$ python3 -q
>>> import numpy as np
>>> np.set_printoptions(precision=2, suppress=True, linewidth=100, legacy="1.25")
>>> def tidy(a):
...     return np.round(a, 2) + 0
... 
>>> K = np.load("case8.npy")
>>> K
array([[ 0,  0,  0],
       [ 0,  0, -2],
       [ 0,  0,  0],
       [-9,  5,  0]])
>>> M2 = np.array([[1, 0], [2, 1], [1, 2]])
>>> np.einsum("ik,kj->ji", K, M2)
array([[ 0, -2,  0,  1],
       [ 0, -4,  0,  5]])
>>> K @ M2
array([[ 0,  0],
       [-2, -4],
       [ 0,  0],
       [ 1,  5]])
>>> np.vstack([K, M2.T]).shape
(6, 3)
>>> np.linalg.matrix_rank(K @ M2)
2
>>> M2.T @ K.T
array([[ 0, -2,  0,  1],
       [ 0, -4,  0,  5]])
>>> np.einsum("ik,kj->ij", K, M2)
array([[ 0,  0],
       [-2, -4],
       [ 0,  0],
       [ 1,  5]])
>>> M2 @ K
Traceback (most recent call last):
  File "<python-input-12>", line 1, in <module>
    M2 @ K
    ~~~^~~
ValueError: matmul: Input operand 1 has a mismatch in its core dimension 0, with gufunc signature (n?,k),(k,m?)->(n?,m?) (size 4 is different from 2)
>>> f = np.array([1, 2, -2])
>>> np.array([np.convolve(row, f, "same") for row in K])
array([[  0,   0,   0],
       [  0,  -2,  -4],
       [  0,   0,   0],
       [-13,  28, -10]])
>>> np.polyval(f, K[3])
array([61, 33, -2])
>>> np.convolve(K[3], f)
array([ -9, -13,  28, -10,   0])
>>> np.cross(K[3, :3], K[2, :3])
array([0, 0, 0])
>>> np.linalg.matrix_rank(K)
2
>>> K - K[0]
array([[ 0,  0,  0],
       [ 0,  0, -2],
       [ 0,  0,  0],
       [-9,  5,  0]])
>>> np.linalg.rank(K)
Traceback (most recent call last):
  File "<python-input-20>", line 1, in <module>
    np.linalg.rank(K)
    ^^^^^^^^^^^^^^
AttributeError: module 'numpy.linalg' has no attribute 'rank'
>>> K.sum(axis=0)
array([-9,  5, -2])
>>> tidy(np.linalg.norm(K))
10.49
>>> np.count_nonzero(K)
3
>>> np.unravel_index(np.abs(K).argmax(), K.shape)
(3, 0)
>>> rng = np.random.default_rng(4365)
>>> M2 = K + rng.integers(-2, 3, (4, 2)) @ rng.integers(-2, 3, (2, 3))
>>> M2
array([[-1,  1,  1],
       [-2,  0,  0],
       [-1,  3,  1],
       [-7,  5, -2]])
>>> np.abs(M2 - K).sum(axis=1)
array([3, 4, 5, 4])
>>> w1 = np.array([[-2, 1, 1, -2, -2], [1, 1, 1, -1, -1], [0, 1, 0, 1, -1]])
>>> beta = np.array([-2, 2, -3, 2, -2])
>>> hid = np.maximum(M2 @ w1 + beta, 0)
>>> hid
array([[ 1,  3,  0,  4,  0],
       [ 2,  0,  0,  6,  2],
       [ 3,  5,  0,  2,  0],
       [17,  0,  0,  9,  9]])
>>> Z = np.array([[1, 3], [3, 1], [0, 1], [3, 1], [1, 2]])
>>> hid @ Z
array([[22, 10],
       [22, 16],
       [24, 16],
       [53, 78]])
>>> (hid @ Z).round(6).argmax(axis=1)
array([0, 0, 0, 1])
>>> A = np.load("a.npy")
>>> A
array([[ 3.,  8., -4.],
       [ 8., 15., -8.],
       [-4., -8.,  3.]])
>>> f = np.array([0, 0, 2])
>>> np.cross(A[2, :3], A[1, :3])
array([19., -8.,  4.])
>>> np.array([np.convolve(row, f, "same") for row in A])
array([[  0.,   6.,  16.],
       [  0.,  16.,  30.],
       [  0.,  -8., -16.]])
>>> np.convolve(A[2], f)
array([  0.,   0.,  -8., -16.,   6.])
>>> np.polyval(f, A[2])
array([2., 2., 2.])
>>> np.correlate(A[2], A[1], "full")
array([  32.,    4., -176.,  -19.,   24.])
>>> Q = A.astype(float).copy()
>>> for j in range(3):
...     Q[:, j] -= Q[:, :j] @ (Q[:, :j].T @ Q[:, j])
...     Q[:, j] /= np.linalg.norm(Q[:, j])
... 
>>> tidy(Q.T @ A)
array([[ 9.43, 18.66, -9.33],
       [ 0.  ,  2.23, -0.89],
       [ 0.  ,  0.  ,  1.1 ]])
>>> tidy(Q.T @ Q)
array([[1., 0., 0.],
       [0., 1., 0.],
       [0., 0., 1.]])
>>> idx = rng.integers(0, 2, 3)
>>> X = (idx[:, None] == idx) * 4 + np.eye(3)
>>> X
array([[5., 4., 0.],
       [4., 5., 0.],
       [0., 0., 5.]])
>>> # symmetric
>>> w, V = np.linalg.eigvalsh(X)
Traceback (most recent call last):
  File "<python-input-52>", line 1, in <module>
    w, V = np.linalg.eigvalsh(X)
    ^^^^
ValueError: too many values to unpack (expected 2)
>>> w, V = np.linalg.eigh(X)
>>> (w > 1e-8).sum(), (w < -1e-8).sum()
(3, 0)
>>> np.unique(w.round(6) + 0, return_counts=True)[1]
array([1, 1, 1])
>>> tidy(np.linalg.svd(X, compute_uv=False))
array([9., 5., 1.])
>>> tidy(np.linalg.eigvalsh(X @ X))
array([ 1., 25., 81.])
>>> tidy(w)
array([1., 5., 9.])
>>> data = np.diag(10 * np.array([5, -1, 0])) + np.array([[1, 2, 5], [5, -4, 1], [-8, -6, 2]])
>>> data
array([[ 51,   2,   5],
       [  5, -14,   1],
       [ -8,  -6,   2]])
>>> M2 = np.array([[9, 2, 2], [6, 7, 1]])
>>> Z = np.kron(M2, data)
>>> Z.shape
(6, 9)
>>> Z
array([[ 459,   18,   45,  102,    4,   10,  102,    4,   10],
       [  45, -126,    9,   10,  -28,    2,   10,  -28,    2],
       [ -72,  -54,   18,  -16,  -12,    4,  -16,  -12,    4],
       [ 306,   12,   30,  357,   14,   35,   51,    2,    5],
       [  30,  -84,    6,   35,  -98,    7,    5,  -14,    1],
       [ -48,  -36,   12,  -56,  -42,   14,   -8,   -6,    2]])
>>> idx = rng.permutation(3)
>>> idx
array([2, 1, 0])
>>> M2 = data[idx][:, idx]
>>> np.allclose(M2, data)
False
>>> np.trace(M2)
39
>>> M2
array([[  2,  -6,  -8],
       [  1, -14,   5],
       [  5,   2,  51]])
>>> tidy(np.sort(np.abs(np.linalg.eigvals(data))))
array([ 2.67, 13.94, 50.27])
>>> np.allclose(data, data.T)
False
>>> (data - data.T) / 2
array([[ 0. , -1.5,  6.5],
       [ 1.5,  0. ,  3.5],
       [-6.5, -3.5,  0. ]])
>>> tidy(np.linalg.det(data))
-1868.0
>>> data @ data
array([[2571,   44,  267],
       [ 177,  200,   13],
       [-454,   56,  -42]])
>>> hat = np.triu(np.array([[-7, -9, 2], [-3, -9, -8], [-2, -1, -6]]), 1) + np.eye(3)
>>> M2 = hat @ data @ np.linalg.inv(hat)
>>> M2
array([[ -10.,   26.,  228.],
       [  69.,  655., 5087.],
       [  -8.,  -78., -606.]])
>>> tidy(np.linalg.det(M2))
-1868.0
>>> hat @ data - data @ hat
array([[ -61.,  573.,  -91.],
       [  64.,   93., -138.],
       [   0.,  -72.,  -32.]])
>>> mat = np.loadtxt("block3.csv", delimiter=",")
>>> mat
array([[ 0.,  0.,  0.],
       [ 0.,  0.,  0.],
       [ 0.,  0.,  0.],
       [18., 13., 20.],
       [14.,  6., 15.],
       [ 4.,  7.,  5.],
       [ 8.,  3.,  9.],
       [ 0.,  0.,  0.],
       [ 0.,  0.,  0.],
       [ 0.,  0.,  0.],
       [ 6.,  3.,  6.],
       [ 8.,  3.,  9.],
       [ 0.,  0.,  0.],
       [ 8.,  3.,  9.],
       [ 4.,  7.,  5.],
       [ 8.,  3.,  9.],
       [ 0.,  0.,  0.],
       [ 0.,  0.,  0.],
       [ 0.,  0.,  0.],
       [ 0.,  0.,  0.],
       [ 0.,  0.,  0.],
       [ 0.,  0.,  0.],
       [ 8.,  3.,  9.],
       [ 0.,  0.,  0.],
       [ 8.,  3.,  9.]])
>>> Xc = (mat - mat.mean(axis=0)) / mat.std(axis=0)
>>> np.argwhere(np.abs(Xc) > 2)
array([[3, 0],
       [3, 1],
       [3, 2],
       [4, 0]])
>>> beta = np.linalg.lstsq(np.delete(Xc, 2, axis=1), Xc[:, 2])[0]
>>> tidy(1 - np.var(Xc[:, 2] - np.delete(Xc, 2, axis=1) @ beta))
1.0
>>> np.abs(beta).argmax()
0
>>> Uu, sv, Vh = np.linalg.svd(mat)
>>> tidy(sv)
array([49.75,  7.7 ,  0.68])
>>> M2 = Uu[:, :2] @ np.diag(sv[:2]) @ Vh[:2]
>>> tidy(np.abs(mat - M2).max())
0.32
>>> tidy(np.linalg.norm(mat - M2) / np.linalg.norm(mat))
0.01
>>> np.linalg.matrix_rank(M2)
2
>>> hat = mat @ np.linalg.solve(mat.T @ mat, mat.T)
>>> tidy(np.diag(hat))
array([0.  , 0.  , 0.  , 0.51, 0.4 , 0.38, 0.15, 0.  , 0.  , 0.  , 0.43, 0.15, 0.  , 0.15, 0.38,
       0.15, 0.  , 0.  , 0.  , 0.  , 0.  , 0.  , 0.15, 0.  , 0.15])
>>> np.allclose(hat @ hat, hat)
True
>>> tidy(hat @ mat[:, 0])
array([ 0.,  0.,  0., 18., 14.,  4.,  8.,  0.,  0.,  0.,  6.,  8.,  0.,  8.,  4.,  8.,  0.,  0.,
        0.,  0.,  0.,  0.,  8.,  0.,  8.])
>>> J = np.loadtxt("sample2.csv", delimiter=",")
>>> J
array([[1., 0., 0.],
       [1., 1., 0.],
       [2., 0., 1.]])
>>> # triangular
>>> x0 = np.array([3, 3, 4])
>>> h1 = np.maximum(J @ x0, 0)
>>> J * (h1 > 1e-9)[:, None]
array([[1., 0., 0.],
       [1., 1., 0.],
       [2., 0., 1.]])
>>> h1
array([ 3.,  6., 10.])
>>> np.flatnonzero(h1 > 1e-9)
array([0, 1, 2])
>>> J.T @ h1
array([29.,  6., 10.])
>>> (J + J.T) / 2
array([[1. , 0.5, 1. ],
       [0.5, 1. , 0. ],
       [1. , 0. , 1. ]])
>>> (J - J.T) / 2
array([[ 0. , -0.5, -1. ],
       [ 0.5,  0. ,  0. ],
       [ 1. ,  0. ,  0. ]])
>>> tidy(np.linalg.matrix_power(J, 2))
array([[1., 0., 0.],
       [2., 1., 0.],
       [4., 0., 1.]])
>>> M2 = J / np.sqrt((J ** 2).mean(axis=1, keepdims=True))
>>> tidy(M2[0])
array([1.73, 0.  , 0.  ])
>>> tidy(J - J.mean(axis=1, keepdims=True))
array([[ 0.67, -0.33, -0.33],
       [ 0.33,  0.33, -0.67],
       [ 1.  , -1.  ,  0.  ]])
>>> M2 = np.array([[1, -1, 2], [-2, 2, 0], [-2, 0, -1]])
>>> np.linalg.matrix_rank(J @ M2)
3
>>> np.linalg.matrix_rank(np.vstack([J, M2.T]))
3
>>> np.einsum("ik,kj->ij", J, M2)
array([[ 1., -1.,  2.],
       [-1.,  1.,  2.],
       [ 0., -2.,  3.]])
>>> np.einsum("ij->j", J)
array([4., 1., 1.])
>>> np.vstack([J, M2.T]).shape
(6, 3)
>>> M2.T @ J.T
array([[ 1., -1.,  0.],
       [-1.,  1., -2.],
       [ 2.,  2.,  3.]])
>>> round(np.log10(np.linalg.cond(mat)))
2
>>> np.linalg.cond(mat) > 100
False
>>> tidy(np.abs(np.linalg.svd(mat)[2][-1]))
array([0.73, 0.05, 0.68])
>>> M = np.loadtxt("w.csv", delimiter=",")
>>> M
array([[-3.,  5.,  0.],
       [ 5., -1.,  5.],
       [ 0.,  5., -5.]])
>>> # equal to its transpose
>>> x0 = np.array([4, 6, 8])
>>> y = M @ x0
>>> y
array([ 18.,  54., -10.])
>>> tidy(np.linalg.solve(M, y + M[:, 2]))
array([4., 6., 9.])
>>> tidy(np.linalg.solve(M, y))
array([4., 6., 8.])
>>> tidy(np.linalg.solve(M, M[:, 0]))
array([1., 0., 0.])
>>> f, r1 = M[2], M[0]
>>> f @ f
50.0
>>> f @ r1
25.0
>>> p = (f @ r1) / (f @ f) * f
>>> (r1 - p) @ f
0.0
>>> np.linalg.matrix_rank(np.outer(f, r1))
1
>>> np.outer(f, r1)
array([[ -0.,   0.,   0.],
       [-15.,  25.,   0.],
       [ 15., -25.,  -0.]])
>>> r1 - p
array([-3. ,  2.5,  2.5])
>>> E = np.array([[-4.53, -0.54, -1.88], [-0.54, -3.74, 1.44], [-1.88, 1.44, 3.27]])
>>> f, r1 = E[0], E[2]
>>> tidy(f @ f)
24.35
>>> tidy(f @ r1)
1.59
>>> p = (f @ r1) / (f @ f) * f
>>> tidy((r1 - p) @ f)
0.0
>>> tidy(p)
array([-0.3 , -0.04, -0.12])
